In [1]: import numpy as np

In [2]: import numpy.linalg as la

In [3]: np.set_printoptions(precision=2, suppress=True, linewidth=140)

In [4]: A2 = np.array([[6, 8, 4, 6], [8, -2, 9, 1], [5, -8, 0, 4], [-9, 0, -2, 2]])

In [5]: E = A2 + A2.T

In [6]: E
Out[6]: 
array([[12, 16,  9, -3],
       [16, -4,  1,  1],
       [ 9,  1,  0,  2],
       [-3,  1,  2,  4]])

In [7]: ev, evecs = la.eigh(E)

In [8]: la.svd(E, compute_uv=False)
Out[8]: array([24.74, 15.5 ,  4.84,  2.08])

In [9]: la.eigvalsh(E @ E)
Out[9]: array([  4.32,  23.42, 240.27, 611.99])

In [10]: ev
Out[10]: array([-15.5 ,  -2.08,   4.84,  24.74])

In [11]: np.round(evecs.T @ evecs, 2) + 0
Out[11]: 
array([[1., 0., 0., 0.],
       [0., 1., 0., 0.],
       [0., 0., 1., 0.],
       [0., 0., 0., 1.]])

In [12]: round(float(la.det(E.T)), 2)
Out[12]: 3856.0

In [13]: np.kron(np.eye(2, dtype=int), E)
Out[13]: 
array([[12, 16,  9, -3,  0,  0,  0,  0],
       [16, -4,  1,  1,  0,  0,  0,  0],
       [ 9,  1,  0,  2,  0,  0,  0,  0],
       [-3,  1,  2,  4,  0,  0,  0,  0],
       [ 0,  0,  0,  0, 12, 16,  9, -3],
       [ 0,  0,  0,  0, 16, -4,  1,  1],
       [ 0,  0,  0,  0,  9,  1,  0,  2],
       [ 0,  0,  0,  0, -3,  1,  2,  4]])

In [14]: np.poly(E)
Out[14]: array([   1.,  -12., -368., 1152., 3856.])

In [15]: np.round(la.eigvals(E).sum().real, 2)
Out[15]: np.float64(12.0)

In [16]: ev, evecs = la.eigh(E)

In [17]: x = np.array([-4, -9, -4, 8])

In [18]: x @ E @ x
Out[18]: np.int64(1556)

In [19]: la.eigvalsh(E[1:, 1:])
Out[19]: array([-4.27, -0.75,  5.02])

In [20]: evecs * np.maximum(ev, 0) @ evecs.T
Out[20]: 
array([[16.81,  9.52,  6.31, -1.62],
       [ 9.52,  5.41,  3.68, -0.59],
       [ 6.31,  3.68,  2.85,  0.85],
       [-1.62, -0.59,  0.85,  4.5 ]])

In [21]: np.abs(E).sum(axis=1).max(), round(float(np.abs(ev).max()), 2)
Out[21]: (np.int64(40), 24.74)

In [22]: (np.sign(evecs[:, -1].round(6)) == np.sign(evecs[0, -1].round(6))).astype(int)
Out[22]: array([1, 1, 1, 0])

In [23]: np.round(x @ E @ x / (x @ x), 2), round(ev[0], 2), np.round(ev[-1], 2)
Out[23]: (np.float64(8.79), np.float64(-15.5), np.float64(24.74))

In [24]: w1 = np.array([[0, 1, 2], [2, 2, 1], [2, 2, 0], [2, 0, 1]])

In [25]: beta = np.array([3, 2, 0])

In [26]: act = np.maximum(E @ w1 + beta, 0)

In [27]: (act > 0).astype(int)
Out[27]: 
array([[1, 1, 1],
       [0, 1, 1],
       [1, 1, 1],
       [1, 1, 0]])

In [28]: act
Out[28]: 
array([[47, 64, 37],
       [ 0, 12, 29],
       [ 9, 13, 21],
       [17,  5,  0]])

In [29]: (act > 0).mean(axis=0)
Out[29]: array([0.75, 1.  , 0.75])

In [30]: Z = np.array([[1, 1], [-5, -2], [-2, -2]])

In [31]: (act @ Z).round(6).argmax(axis=1)
Out[31]: array([1, 1, 1, 1])

In [32]: act @ Z
Out[32]: 
array([[-347, -155],
       [-118,  -82],
       [ -98,  -59],
       [  -8,    7]])

In [33]: mat = np.loadtxt("test0.csv", delimiter=",")

In [34]: mat
Out[34]: 
array([[0., 0., 0., 0.],
       [0., 0., 0., 1.],
       [0., 0., 0., 0.],
       [0., 1., 0., 0.]])

In [35]: la.pinv(mat)
Out[35]: 
array([[0., 0., 0., 0.],
       [0., 0., 0., 1.],
       [0., 0., 0., 0.],
       [0., 1., 0., 0.]])

In [36]: la.norm(mat, axis=0)
Out[36]: array([0., 1., 0., 1.])

In [37]: mat @ mat.T
Out[37]: 
array([[0., 0., 0., 0.],
       [0., 1., 0., 0.],
       [0., 0., 0., 0.],
       [0., 0., 0., 1.]])

In [38]: mat.T @ mat
Out[38]: 
array([[0., 0., 0., 0.],
       [0., 1., 0., 0.],
       [0., 0., 0., 0.],
       [0., 0., 0., 1.]])

In [39]: W0 = np.load("run11.npy")

In [40]: W0
Out[40]: 
array([[1, 0, 0, 2, 0, 0],
       [0, 1, 0, 0, 2, 0],
       [0, 0, 3, 0, 0, 3],
       [3, 0, 0, 3, 0, 0],
       [0, 3, 0, 0, 2, 0],
       [0, 0, 1, 0, 0, 1]])

In [41]: f, g = W0[0], W0[3]

In [42]: f @ g
Out[42]: np.int64(9)

In [43]: f @ f
Out[43]: np.int64(5)

In [44]: pr = (f @ g) / (f @ f) * f

In [45]: np.round((g - pr) @ f, 2)
Out[45]: np.float64(-0.0)

In [46]: pr
Out[46]: array([1.8, 0. , 0. , 3.6, 0. , 0. ])

In [47]: round(float(la.norm(f + g) ** 2 + la.norm(f - g) ** 2), 2)
Out[47]: 46.0

In [48]: A2 = W0 / la.norm(W0, axis=1, keepdims=True)

In [49]: cov = A2 @ A2.T

In [50]: cov[4]
Out[50]: array([0.  , 0.87, 0.  , 0.  , 1.  , 0.  ])

In [51]: la.norm(A2, axis=1)
Out[51]: array([1., 1., 1., 1., 1., 1.])

In [52]: cov
Out[52]: 
array([[1.  , 0.  , 0.  , 0.95, 0.  , 0.  ],
       [0.  , 1.  , 0.  , 0.  , 0.87, 0.  ],
       [0.  , 0.  , 1.  , 0.  , 0.  , 1.  ],
       [0.95, 0.  , 0.  , 1.  , 0.  , 0.  ],
       [0.  , 0.87, 0.  , 0.  , 1.  , 0.  ],
       [0.  , 0.  , 1.  , 0.  , 0.  , 1.  ]])

In [53]: (np.abs(cov) > 0.9).astype(int)
Out[53]: 
array([[1, 0, 0, 1, 0, 0],
       [0, 1, 0, 0, 0, 0],
       [0, 0, 1, 0, 0, 1],
       [1, 0, 0, 1, 0, 0],
       [0, 0, 0, 0, 1, 0],
       [0, 0, 1, 0, 0, 1]])

In [54]: ev, evecs = la.eigh(cov)

In [55]: x = np.array([1, 3, 0, 3, 3, 5])

In [56]: round(x @ cov @ x / (x @ x), 2), round(ev[0], 2), ev[-1]
Out[56]: (np.float64(1.4), np.float64(-0.0), np.float64(2.0))

In [57]: np.round(la.eigvalsh(cov[1:, 1:]), 2) + 0
Out[57]: array([0.  , 0.13, 1.  , 1.87, 2.  ])

In [58]: np.abs(cov).sum(axis=1).max(), np.abs(ev).max()
Out[58]: (np.float64(2.0), np.float64(2.0))

In [59]: np.round(evecs * np.maximum(ev, 0) @ evecs.T, 2) + 0
Out[59]: 
array([[1.  , 0.  , 0.  , 0.95, 0.  , 0.  ],
       [0.  , 1.  , 0.  , 0.  , 0.87, 0.  ],
       [0.  , 0.  , 1.  , 0.  , 0.  , 1.  ],
       [0.95, 0.  , 0.  , 1.  , 0.  , 0.  ],
       [0.  , 0.87, 0.  , 0.  , 1.  , 0.  ],
       [0.  , 0.  , 1.  , 0.  , 0.  , 1.  ]])

In [60]: round(x @ cov @ x, 2)
Out[60]: np.float64(74.32)
